$ python -q
>>> import numpy as np
>>> np.set_printoptions(precision=2, suppress=True, linewidth=140, sign=" ")
>>> rd = lambda a: np.round(a, 2) + 0
>>> F = np.loadtxt("x.csv", delimiter=",")
>>> F
array([[ 5.,  1.,  1.,  1.,  1.],
       [ 1.,  5.,  1.,  1.,  1.],
       [ 1.,  1.,  5.,  1.,  1.],
       [ 1.,  1.,  1.,  5.,  1.],
       [ 1.,  1.,  1.,  1.,  5.]])
>>> x0 = np.array([3, 5, 5, 2, -2])
>>> target = F @ x0
>>> target
array([ 25.,  33.,  33.,  21.,   5.])
>>> rd(np.linalg.solve(F, target + F[:, 1]))
array([ 3.,  6.,  5.,  2., -2.])
>>> rd(np.linalg.solve(F, -1 * target))
array([-3., -5., -5., -2.,  2.])
>>> rd(np.linalg.solve(F, F[:, 4]))
array([ 0.,  0.,  0.,  0.,  1.])
>>> q, r_ = np.linalg.qr(F)
>>> print(rd(np.trace(q @ q.T)))
5.0
>>> rd(np.abs(np.diag(r_)))
array([ 5.39,  4.81,  4.58,  4.45,  4.37])
>>> rd(r_)
array([[-5.39, -2.41, -2.41, -2.41, -2.41],
       [ 0.  , -4.81, -1.49, -1.49, -1.49],
       [ 0.  ,  0.  , -4.58, -1.08, -1.08],
       [ 0.  ,  0.  ,  0.  , -4.45, -0.85],
       [ 0.  ,  0.  ,  0.  ,  0.  ,  4.37]])
>>> rd(abs(r_[0, 0])), rd(np.linalg.norm(F[:, 0]))
(np.float64(5.39), np.float64(5.39))
>>> print(q.shape, r_.shape)
(5, 5) (5, 5)
>>> np.allclose(r_.T @ r_, F.T @ F)
True
>>> rd(q @ r_)
array([[ 5.,  1.,  1.,  1.,  1.],
       [ 1.,  5.,  1.,  1.,  1.],
       [ 1.,  1.,  5.,  1.,  1.],
       [ 1.,  1.,  1.,  5.,  1.],
       [ 1.,  1.,  1.,  1.,  5.]])
>>> rng = np.random.default_rng(673577)
>>> idx = rng.permutation(5)
>>> idx
array([ 4,  1,  0,  3,  2])
>>> A2 = r_[idx][:, idx]
>>> print(rd(np.trace(A2)))
-14.86
>>> rd(np.linalg.det(A2)), rd(np.linalg.det(r_[idx]))
(np.float64(2304.0), np.float64(2304.0))
>>> rd(A2)
array([[ 4.37,  0.  ,  0.  ,  0.  ,  0.  ],
       [-1.49, -4.81,  0.  , -1.49, -1.49],
       [-2.41, -2.41, -5.39, -2.41, -2.41],
       [-0.85,  0.  ,  0.  , -4.45,  0.  ],
       [-1.08,  0.  ,  0.  , -1.08, -4.58]])
